$ python3 -q
>>> import numpy as np
>>> np.set_printoptions(precision=2, suppress=True, linewidth=120, sign=" ")
>>> rd = lambda a: np.round(a, 2) + 0
>>> r0 = np.array([-1, 0, 3, -1, 0, -1, 1, -3])
>>> v = np.array([-3, -4, 5, -2, 3, 3, -5, 1, 2, 3, -1, -3])
>>> F = r0[:, None] + v[None, :]
>>> F
array([[-4, -5,  4, -3,  2,  2, -6,  0,  1,  2, -2, -4],
       [-3, -4,  5, -2,  3,  3, -5,  1,  2,  3, -1, -3],
       [ 0, -1,  8,  1,  6,  6, -2,  4,  5,  6,  2,  0],
       [-4, -5,  4, -3,  2,  2, -6,  0,  1,  2, -2, -4],
       [-3, -4,  5, -2,  3,  3, -5,  1,  2,  3, -1, -3],
       [-4, -5,  4, -3,  2,  2, -6,  0,  1,  2, -2, -4],
       [-2, -3,  6, -1,  4,  4, -4,  2,  3,  4,  0, -2],
       [-6, -7,  2, -5,  0,  0, -8, -2, -1,  0, -4, -6]])
>>> # columns 4 and 5 are equal
>>> U, s, Vh = np.linalg.svd(F)
>>> rd(s)
array([ 31.33,  15.94,   0.  ,   0.  ,   0.  ,   0.  ,   0.  ,   0.  ])
>>> Y = U[:, :2] @ np.diag(s[:2]) @ Vh[:2]
>>> rd(np.linalg.norm(F - Y, 2)), rd(s[2])
(np.float64(0.0), np.float64(0.0))
>>> rd(np.abs(F - Y).max())
np.float64(0.0)
>>> r0, v = F[3], F[7]
>>> r0 @ r0
np.int64(135)
>>> r0 @ v
np.int64(161)
>>> pr = (r0 @ v) / (r0 @ r0) * r0
>>> rd((v - pr) @ r0)
np.float64(0.0)
>>> np.linalg.matrix_rank(np.outer(r0, v))
np.int64(1)
>>> np.abs(np.diag(np.linalg.qr(F)[1])) > 1e-9
array([ True,  True, False, False, False, False, False, False])
>>> rd(np.trace(np.linalg.pinv(F) @ F))
np.float64(2.0)
>>> np.unique(F.round(6), axis=0).shape
(5, 12)
>>> np.linalg.lstsq(F[:-1].T, F[-1])[2]
np.int32(2)
>>> np.allclose(F[:-1].T @ np.linalg.lstsq(F[:-1].T, F[-1])[0], F[-1])
True
>>> rank = np.linalg.matrix_rank(F)
>>> print(rank)
2
>>> ns = np.linalg.svd(F)[2][rank:].T
>>> print(ns.shape)
(12, 10)
>>> np.allclose(F @ ns, 0)
True
>>> [int(np.linalg.matrix_rank(F[:, :j + 1])) for j in range(12)]
[1, 2, 2, 2, 2, 2, 2, 2, 2, 2, 2, 2]
>>> C = np.array([[2, 1, 1, -2], [-1, 0, 0, 2]])
>>> rng = np.random.default_rng(367898)
>>> feats = rng.normal(size=(18, 2)) @ C + np.array([8, 9, 4, 1])
>>> rd(feats)
array([[ 7.98,  9.04,  4.04,  1.12],
       [12.64, 10.77,  5.77, -4.75],
       [ 9.58,  9.81,  4.81, -0.54],
       [ 5.84,  7.72,  2.72,  2.75],
       [ 9.08,  9.08,  4.08, -0.99],
       [ 6.28,  7.42,  2.42,  1.28],
       [10.82, 10.45,  5.45, -1.73],
       [ 9.37,  9.46,  4.46, -0.82],
       [ 9.25,  9.43,  4.43, -0.63],
       [11.37,  9.8 ,  4.8 , -4.14],
       [10.07,  9.53,  4.53, -2.1 ],
       [ 9.74, 10.42,  5.42,  0.36],
       [ 7.19,  8.36,  3.36,  1.33],
       [ 9.79,  9.67,  4.67, -1.24],
       [ 5.36,  8.03,  3.03,  4.35],
       [ 5.04,  8.08,  3.08,  5.07],
       [ 6.21,  8.17,  3.17,  2.92],
       [ 9.54,  8.86,  3.86, -2.36]])
>>> # looks like rank 3
>>> U, s, Vh = np.linalg.svd(feats)
>>> V = Vh[:(s > 1e-8).sum()]
>>> x = feats[16] + -3 * feats[8] + rng.integers(2) * np.eye(4)[0]
>>> print(rd(x))
[-21.53 -20.12 -10.12   4.82]
>>> rd(np.linalg.norm(x - V.T @ V @ x))
np.float64(0.0)
>>> rd(np.diag(V.T @ V))
array([ 0.52,  0.61,  1.  ,  0.88])
>>> np.linalg.matrix_rank(np.vstack([feats, x]))
np.int64(3)
>>> rd(V.T @ V)
array([[ 0.52,  0.43,  0.05, -0.24],
       [ 0.43,  0.61, -0.04,  0.22],
       [ 0.05, -0.04,  1.  ,  0.02],
       [-0.24,  0.22,  0.02,  0.88]])
>>> np.allclose(V.T @ V @ x, x)
True
>>> A = np.load("m.npy")
>>> A
array([[-2.95, -3.  , -3.  ,  2.  , -2.  ,  1.  ,  3.  , -2.  ,  1.  , -3.  ,  0.  , -2.  ,  0.  ],
       [ 1.  , -2.95,  3.  ,  1.  , -2.  ,  0.  , -1.  ,  3.  , -2.  , -3.  , -2.  , -1.  ,  0.  ],
       [-2.  ,  3.  , -2.95, -2.  ,  0.  , -3.  ,  1.  ,  3.  , -1.  ,  3.  , -1.  ,  2.  ,  0.  ],
       [-2.  ,  0.  ,  3.  ,  1.05,  0.  ,  1.  ,  0.  ,  0.  ,  0.  , -1.  ,  2.  , -2.  ,  1.  ],
       [ 0.  , -2.  , -1.  , -2.  ,  2.05, -2.  ,  2.  ,  2.  , -3.  ,  3.  ,  0.  ,  0.  ,  3.  ],
       [ 3.  ,  1.  , -1.  ,  3.  , -2.  ,  3.05,  1.  ,  1.  ,  1.  ,  2.  , -3.  ,  0.  , -1.  ],
       [ 1.  , -1.  ,  2.  , -2.  , -1.  , -1.  ,  0.05, -1.  ,  1.  , -1.  , -3.  ,  1.  ,  3.  ],
       [ 1.  ,  0.  ,  1.  ,  0.  , -1.  , -3.  , -2.  ,  2.05, -3.  , -3.  , -1.  ,  0.  ,  3.  ],
       [ 0.  ,  1.  , -2.  ,  0.  , -2.  ,  3.  ,  2.  ,  1.  ,  0.05,  0.  , -2.  , -1.  ,  3.  ],
       [ 0.  ,  0.  ,  2.  ,  1.  ,  2.  , -3.  ,  0.  ,  1.  , -3.  , -1.95,  1.  ,  0.  , -2.  ],
       [-1.  , -1.  ,  0.  , -3.  , -2.  , -2.  , -3.  , -3.  , -2.  ,  2.  , -2.95,  1.  , -2.  ],
       [ 1.  ,  3.  ,  0.  , -3.  , -3.  ,  3.  , -3.  , -1.  , -2.  ,  3.  ,  1.  ,  0.05,  0.  ],
       [-3.  , -3.  , -3.  ,  2.  , -2.  ,  1.  ,  3.  , -2.  ,  1.  , -3.  ,  0.  , -2.  ,  0.05]])
>>> print(np.argsort(-np.linalg.norm(A, axis=0).round(6), kind="stable")[:3])
[ 9  5  2]
>>> np.linalg.cond(A) > 100
np.True_
>>> print([round(float(x), 2) for x in np.linalg.svd(A, compute_uv=False)[:3]])
[13.09, 10.99, 9.3]
>>> rd(np.linalg.norm(A, 2) / np.linalg.norm(A))
np.float64(0.52)
